>>> import numpy as np
>>> import numpy.linalg as la
>>> np.set_printoptions(precision=1, suppress=True, linewidth=120)
>>> def rnd(a):
...     return np.round(a, 1) + 0
... 
>>> A = np.array([[3, 0, 2, 0, 5, 5],
...     [0, 3, 0, 2, 0, 5],
...     [2, 0, 3, 0, 2, 0],
...     [0, 2, 0, 3, 0, 2],
...     [5, 0, 2, 0, 3, 0],
...     [5, 5, 0, 2, 0, 3]])
>>> np.trace(A)
np.int64(18)
>>> np.allclose(A @ A.T, A.T @ A)
True
>>> print(la.matrix_power(A, 4))
[[7234 3765 2808 2010 4668 5920]
 [3765 3709  890 2208 1700 4668]
 [2808  890 1357  440 2208 2010]
 [2010 2208  440 1357  890 2808]
 [4668 1700 2208  890 3709 3765]
 [5920 4668 2010 2808 3765 7234]]
>>> rnd(la.det(A))
np.float64(399.0)
>>> (A + A.T) / 2
array([[3., 0., 2., 0., 5., 5.],
       [0., 3., 0., 2., 0., 5.],
       [2., 0., 3., 0., 2., 0.],
       [0., 2., 0., 3., 0., 2.],
       [5., 0., 2., 0., 3., 0.],
       [5., 5., 0., 2., 0., 3.]])
>>> mat = np.array([[48, 38, -26, -24, -19, -53, -39],
...     [48, -12, -24, -8, 20, -24, 0],
...     [-44, 37, -10, 4, -27, 16, -7],
...     [8, 14, -14, -8, -5, -7, -5],
...     [16, -19, -26, 26, 21, -18, -4]])
>>> mat
array([[ 48,  38, -26, -24, -19, -53, -39],
       [ 48, -12, -24,  -8,  20, -24,   0],
       [-44,  37, -10,   4, -27,  16,  -7],
       [  8,  14, -14,  -8,  -5,  -7,  -5],
       [ 16, -19, -26,  26,  21, -18,  -4]])
>>> left, sigma, VT = la.svd(mat)
>>> rnd(sigma)
array([113.4,  82.7,  39.3,  18.5,   0. ])
>>> print(np.argmax(sigma[:-1] / (sigma[1:] + 1e-6)) + 1)
4
>>> B = left[:, :4] @ np.diag(sigma[:4]) @ VT[:4]
>>> la.matrix_rank(B)
np.int64(4)
>>> la.matrix_rank(mat, rtol=0.05)
np.int64(4)
>>> rnd(la.norm(mat - B) / la.norm(mat))
np.float64(0.0)
>>> rnd(B)
array([[ 48.,  38., -26., -24., -19., -53., -39.],
       [ 48., -12., -24.,  -8.,  20., -24.,   0.],
       [-44.,  37., -10.,   4., -27.,  16.,  -7.],
       [  8.,  14., -14.,  -8.,  -5.,  -7.,  -5.],
       [ 16., -19., -26.,  26.,  21., -18.,  -4.]])
